% ipython --no-banner

In [1]: import numpy as np

In [2]: np.set_printoptions(suppress=True, linewidth=140)

In [3]: F = np.loadtxt("out14.csv", delimiter=",")

In [4]: F
Out[4]: 
array([[-1.3, -2.1, -0.6,  0.4,  4.6],
       [-3.3, -1.1,  1.9,  1.2,  3.2],
       [-2.4, -1.6,  3.7,  1.7, -1.8],
       [-3.4, -0.8,  2.3,  0.4, -1.2],
       [-1.7, -0.4, -1.6, -0.2,  3.9],
       [-0.9, -2.6,  0.7, -0.7,  6.7],
       [-3.2, -1.1,  3.1,  0.9, -0.9],
       [-3.5, -1.2,  1.8,  0.9, -1.9],
       [-4.6, -1.6,  0.8, -0.4, -2.7],
       [ 0.3, -3. ,  1.4, -0.2,  3.7],
       [-2.2, -0.9, -0.2,  0.2,  2.9],
       [-0.1, -0.7,  0.7,  1. ,  3.9],
       [-0.5, -2.1, -1.9,  0. ,  3.7],
       [-3.3, -0.5,  2.6,  0.1, -0.6],
       [-1.7, -0.5,  1.4,  0.4,  5.4],
       [-0.5, -0.6,  0.5, -1.6,  3.9],
       [-2.2, -1.7, -0.6, -0.6,  4.3],
       [-1.8, -0.5,  1.7,  1. , -1.9],
       [-4.1,  0. ,  2.1,  0.1,  1.1],
       [-2.6, -0.8,  3. ,  0.9,  0.2],
       [-1.9, -1.4,  1.3, -0.4,  4.9],
       [-3.4, -0.1,  3. ,  1. , -0.8],
       [-1.4,  0.3,  1.5,  1.3, -1.7],
       [-4. , -3.6,  0.7,  2. ,  4.9],
       [-3. ,  0. ,  3.2, -1.2, -0.9],
       [-3.7, -2. , -1.2,  0.1,  3.4],
       [-1.4, -1.7,  2. , -1.3, -2. ],
       [-3. , -1.8,  0.4,  0. ,  4.9],
       [-2.2, -2.2,  1. ,  1.9,  4.5],
       [-2. , -0.7,  1.8, -1.8, -1.2],
       [-2.4, -1.3,  1. , -1.2,  5.3],
       [-2.3, -2.8,  0.2, -0.6,  5.2],
       [-2.2,  0.8,  3.6,  2.4, -0.3],
       [-2.1, -0.6,  3.7,  0.4, -1. ],
       [-2.5, -2. , -0.4,  0.3,  4.7],
       [-1.7, -2.2,  0.5, -0.6,  5.6],
       [-1.5, -1.4,  0. ,  1.2,  4. ],
       [-0.6, -1.3,  1.6, -1.4,  4.7],
       [-2.7, -0.3,  1.1, -1.1,  3.9],
       [-3.3, -2.2, -1.2, -0.4,  4.9],
       [-3. , -1.2, -0.6, -2.8,  4.6],
       [-1.9, -3.3,  0.1,  0.9,  4.8],
       [-2.4, -5.2,  2. , -0.1,  3.7]])

In [5]: G = F.T @ F

In [6]: np.linalg.matrix_rank(G)
Out[6]: np.int64(5)

In [7]: np.allclose(G, G.T)
Out[7]: True

In [8]: np.round(np.linalg.svd(F, compute_uv=False) ** 2, 1)
Out[8]: array([778.3, 279.3,  51.6,  44.4,  36.1])

In [9]: np.round(np.linalg.eigvalsh(G)[::-1], 1)
Out[9]: array([778.3, 279.3,  51.6,  44.4,  36.1])

In [10]: np.round(np.diag(G), 1)
Out[10]: array([272.3, 138.1, 142.4,  51.4, 585.5])

In [11]: (F @ F.T).shape
Out[11]: (43, 43)
